$ ipython --no-banner

In [1]: import numpy as np

In [2]: import numpy.linalg as la

In [3]: np.set_printoptions(suppress=True, linewidth=140)

In [4]: def tidy(a):
   ...:     return np.round(a, 2) + 0
   ...: 

In [5]: B = np.array([[3, -4]])

In [6]: W0 = B.T @ B

In [7]: W0
Out[7]: 
array([[  9, -12],
       [-12,  16]])

In [8]: def softmax(z):
   ...:     e = np.exp(z - z.max(axis=-1, keepdims=True))
   ...:     return e / e.sum(axis=-1, keepdims=True)
   ...: 

In [9]: print(tidy(softmax(W0[0] + 5)))
[1. 0.]

In [10]: print(tidy(softmax(W0).sum(axis=1)))
[1. 1.]

In [11]: tidy(softmax(W0[0]))
Out[11]: array([1., 0.])

In [12]: S = W0 @ W0.T / np.sqrt(2)

In [13]: print(tidy(softmax(S + np.triu(np.full(S.shape, -np.inf), 1))))
[[1. 0.]
 [0. 1.]]

In [14]: softmax(S)[0] @ W0
Out[14]: array([  9., -12.])

In [15]: mat = np.diag(np.array([2, -1, -2])) + -3 * np.eye(3, k=1) + -3 * np.eye(3, k=-1)

In [16]: mat
Out[16]: 
array([[ 2., -3.,  0.],
       [-3., -1., -3.],
       [ 0., -3., -2.]])

In [17]: # equal to its transpose

In [18]: vals, vecs = la.eigh(mat)

In [19]: tidy(vecs @ np.diag(vals) @ vecs.T)
Out[19]: 
array([[ 2., -3.,  0.],
       [-3., -1., -3.],
       [ 0., -3., -2.]])

In [20]: tidy(vecs.T @ vecs)
Out[20]: 
array([[1., 0., 0.],
       [0., 1., 0.],
       [0., 0., 1.]])

In [21]: print(tidy(np.abs(vecs[:, -1])))
[0.76 0.59 0.28]

In [22]: print(tidy(vals))
[-5.13 -0.18  4.31]

In [23]: tidy(la.eigvalsh(mat @ mat))
Out[23]: array([ 0.03, 18.61, 26.35])

In [24]: tidy(vals.sum()), np.trace(mat)
Out[24]: (np.float64(-1.0), np.float64(-1.0))

In [25]: print(tidy(la.eigvalsh(mat + 4 * np.eye(3))))
[-1.13  3.82  8.31]

In [26]: tidy(la.svd(mat, compute_uv=False))
Out[26]: array([5.13, 4.31, 0.18])

In [27]: np.all(la.eigvalsh(mat) > 0)
Out[27]: np.False_

In [28]: print([round(float(la.det(mat[:i, :i])), 2) + 0 for i in range(1, 4)])
[2.0, -11.0, 4.0]

In [29]: tidy(la.eigvalsh(mat).min())
Out[29]: np.float64(-5.13)

In [30]: X = np.loadtxt("mat.csv", delimiter=",")

In [31]: tidy(X)
Out[31]: 
array([[ 0.97,  0.  , -0.26],
       [ 0.  ,  1.  ,  0.  ],
       [ 0.26,  0.  ,  0.97]])

In [32]: # splits into 2 blocks

In [33]: vec = np.array([3, 7, -4])

In [34]: h = np.maximum(X @ vec, 0)

In [35]: tidy(np.tanh(X @ vec))
Out[35]: array([ 1.,  1., -1.])

In [36]: tidy(np.maximum(X @ vec, 0) - np.maximum(-X @ vec, 0))
Out[36]: array([ 3.93,  7.  , -3.09])

In [37]: tidy(h)
Out[37]: array([3.93, 7.  , 0.  ])

In [38]: tidy(X.T @ h)
Out[38]: array([ 3.8 ,  7.  , -1.02])

In [39]: print(tidy(np.maximum(X @ (3 * vec), 0)))
[11.8 21.   0. ]

In [40]: tidy(X * (h > 1e-9)[:, None])
Out[40]: 
array([[ 0.97,  0.  , -0.26],
       [ 0.  ,  1.  ,  0.  ],
       [ 0.  ,  0.  ,  0.  ]])

In [41]: print(np.flatnonzero(h > 1e-9))
[0 1]

In [42]: (X != 0).astype(int)
Out[42]: 
array([[1, 0, 1],
       [0, 1, 0],
       [1, 0, 1]])

In [43]: print((la.matrix_power((X != 0) + (X.T != 0) + np.eye(3), 3) > 0).astype(int))
[[1 0 1]
 [0 1 0]
 [1 0 1]]

In [44]: B = np.array([[1, 1, 3], [3, 0, 1]])

In [45]: Z = np.kron(B, X)

In [46]: tidy(la.norm(Z, 2)), tidy(la.norm(B, 2) * la.norm(X, 2))
Out[46]: (np.float64(4.06), np.float64(4.06))

In [47]: la.matrix_rank(Z)
Out[47]: np.int64(6)

In [48]: rng = np.random.default_rng(9399)

In [49]: lab = rng.permutation(3)

In [50]: lab
Out[50]: array([0, 2, 1])

In [51]: B = X[lab][:, lab]

In [52]: tidy(B)
Out[52]: 
array([[ 0.97, -0.26,  0.  ],
       [ 0.26,  0.97,  0.  ],
       [ 0.  ,  0.  ,  1.  ]])

In [53]: tidy(np.sort(np.abs(la.eigvals(B))))
Out[53]: array([1., 1., 1.])

In [54]: tidy(np.diag(B))
Out[54]: array([0.97, 0.97, 1.  ])

In [55]: J = np.array([[-5.13, -2.51, -5.11],
    ...:     [0.75, -0.23, 0.53],
    ...:     [0.84, -0.24, 0.6],
    ...:     [1.74, 0.98, 1.78]])

In [56]: J
Out[56]: 
array([[-5.13, -2.51, -5.11],
       [ 0.75, -0.23,  0.53],
       [ 0.84, -0.24,  0.6 ],
       [ 1.74,  0.98,  1.78]])

In [57]: # rows and columns are dependent

In [58]: Uu, sigma, Vt = la.svd(J)

In [59]: np.argmax(sigma[:-1] / (sigma[1:] + 1e-6)) + 1
Out[59]: np.int64(2)

In [60]: tidy(sigma)
Out[60]: array([8.2, 0.8, 0. ])

In [61]: B = Uu[:, :2] @ np.diag(sigma[:2]) @ Vt[:2]

In [62]: tidy(la.norm(J - B, 2)), tidy(sigma[2])
Out[62]: (np.float64(0.0), np.float64(0.0))

In [63]: la.matrix_rank(B)
Out[63]: np.int64(2)

In [64]: Uu, sigma, Vt = la.svd(J)

In [65]: vecs = Vt[:(sigma > 1e-8).sum()]

In [66]: vec = J[1] + 4 * J[3] + rng.integers(2) * np.eye(3)[0]

In [67]: vec
Out[67]: array([8.71, 3.69, 7.65])

In [68]: np.allclose(vecs.T @ vecs @ vec, vec)
Out[68]: False

In [69]: tidy(la.norm(vec - vecs.T @ vecs @ vec))
Out[69]: np.float64(0.61)

In [70]: blk = np.stack([J, -3 * J, J[::-1]])

In [71]: tidy(np.einsum("bij,cij->bc", blk, blk))
Out[71]: 
array([[  67.9 , -203.72,  -38.96],
       [-203.72,  611.14,  116.87],
       [ -38.96,  116.87,   67.9 ]])

In [72]: Z = np.sign(np.array([[3, 0, 2, 8], [0, 4, 4, 2], [9, 6, 6, 0], [8, 7, 1, 8]]))

In [73]: B = (np.tril(Z, -1) + np.eye(4)) @ (np.triu(Z, 1) + np.eye(4))

In [74]: vals = np.array([3, -1, 3, 4])

In [75]: A = np.rint(B * vals @ la.inv(B)) + 0

In [76]: A
Out[76]: 
array([[ 3.,  0., -1.,  1.],
       [-4., -5., -1.,  5.],
       [-4., -8.,  1.,  6.],
       [-4., -8., -3., 10.]])

In [77]: Q = A.astype(float).copy()

In [78]: for j in range(4):
    ...:     Q[:, j] -= Q[:, :j] @ (Q[:, :j].T @ Q[:, j])
    ...:     Q[:, j] /= la.norm(Q[:, j])
    ...: 

In [79]: tidy(Q.T @ A)
Out[79]: 
array([[  7.55,  11.13,   1.19, -10.73],
       [  0.  ,   5.4 ,   1.43,  -6.22],
       [  0.  ,   0.  ,   2.92,  -2.84],
       [  0.  ,   0.  ,   0.  ,   0.3 ]])

In [80]: print(tidy(Q.T @ Q))
[[1. 0. 0. 0.]
 [0. 1. 0. 0.]
 [0. 0. 1. 0.]
 [0. 0. 0. 1.]]

In [81]: w1 = np.array([[-6, 1, 2, 4, 4], [-3, -6, -5, 2, -1], [8, 4, 8, -3, -7]])

In [82]: c = np.array([1, 0, 0, 1, 2])

In [83]: H = np.maximum(J @ w1 + c, 0)

In [84]: (H > 0).mean(axis=0)
Out[84]: array([0.75, 0.75, 0.75, 0.75, 0.75])

In [85]: (H > 0).astype(int)
Out[85]: 
array([[0, 0, 0, 0, 1],
       [1, 1, 1, 1, 1],
       [1, 1, 1, 1, 1],
       [1, 1, 1, 1, 0]])

In [86]: Z = np.array([[1, 7], [4, 3], [7, 0], [2, 4], [9, 4]])

In [87]: tidy(H @ Z)
Out[87]: 
array([[177.84,  79.04],
       [ 84.24,  36.64],
       [ 90.72,  38.32],
       [112.68,  40.28]])

In [88]: w1 @ Z
Out[88]: 
array([[ 56,  -7],
       [-67, -35],
       [ 11,  28]])

In [89]: vec = np.array([-2, 3, 1, 5])

In [90]: (A * vec).sum(axis=1)
Out[90]: array([-2., 17., 15., 31.])

In [91]: A @ np.eye(4)[2]
Out[91]: array([-1., -1.,  1., -3.])

In [92]: np.einsum("ij,j->i", A, vec)
Out[92]: array([-2., 17., 15., 31.])

In [93]: np.sign((A @ vec).round(6))
Out[93]: array([-1.,  1.,  1.,  1.])

In [94]: (A @ vec).argmax()
Out[94]: np.int64(3)

In [95]: A @ vec
Out[95]: array([-2., 17., 15., 31.])

In [96]: Uu, sigma, Vt = la.svd(A)

In [97]: np.argmax(sigma[:-1] / (sigma[1:] + 1e-6)) + 1
Out[97]: np.int64(3)

In [98]: tidy(sigma)
Out[98]: array([18.97,  4.24,  2.46,  0.18])

In [99]: B = Uu[:, :3] @ np.diag(sigma[:3]) @ Vt[:3]

In [100]: la.matrix_rank(A, rtol=0.05)
Out[100]: np.int64(3)

In [101]: tidy(B)
Out[101]: 
array([[ 3.  ,  0.04, -0.95,  1.05],
       [-4.  , -4.92, -0.91,  5.09],
       [-4.  , -8.01,  0.99,  5.99],
       [-4.  , -8.04, -3.04,  9.96]])

In [102]: tidy(np.abs(A - B).max())
Out[102]: np.float64(0.09)

In [103]: tidy(la.norm(A - B) / la.norm(A))
Out[103]: np.float64(0.01)

In [104]: E = np.loadtxt("data.csv", delimiter=",")

In [105]: print(tidy(E))
[[0.5  0.   0.5  0.  ]
 [0.   1.   0.   0.  ]
 [0.25 0.25 0.5  0.  ]
 [0.   0.33 0.33 0.33]]

In [106]: vals, vecs = la.eig(E)

In [107]: tidy(np.sort(la.eigvals(E.T)))
Out[107]: array([0.15, 0.33, 0.85, 1.  ])

In [108]: E @ vecs[:, 0] - vals[0] * vecs[:, 0]
Out[108]: array([0., 0., 0., 0.])

In [109]: tidy(vals)
Out[109]: array([0.33, 0.85, 0.15, 1.  ])

In [110]: B = np.array([[-1, 1, 2], [0, 2, 1], [-1, -1, 0], [2, -2, 1]])

In [111]: print(tidy(E @ B))
[[-1.    0.    1.  ]
 [ 0.    2.    1.  ]
 [-0.75  0.25  0.75]
 [ 0.33 -0.33  0.67]]

In [112]: print(tidy(np.einsum("ik,kj->ji", E, B)))
[[-1.    0.   -0.75  0.33]
 [ 0.    2.    0.25 -0.33]
 [ 1.    1.    0.75  0.67]]

In [113]: np.vstack([E, B.T]).shape
Out[113]: (7, 4)

In [114]: tidy(np.einsum("ij,ij->i", E, E))
Out[114]: array([0.5 , 1.  , 0.38, 0.33])

In [115]: B @ E
Traceback (most recent call last):
  Cell In[115], line 1
    B @ E
ValueError: matmul: Input operand 1 has a mismatch in its core dimension 0, with gufunc signature (n?,k),(k,m?)->(n?,m?) (size 4 is different from 3)
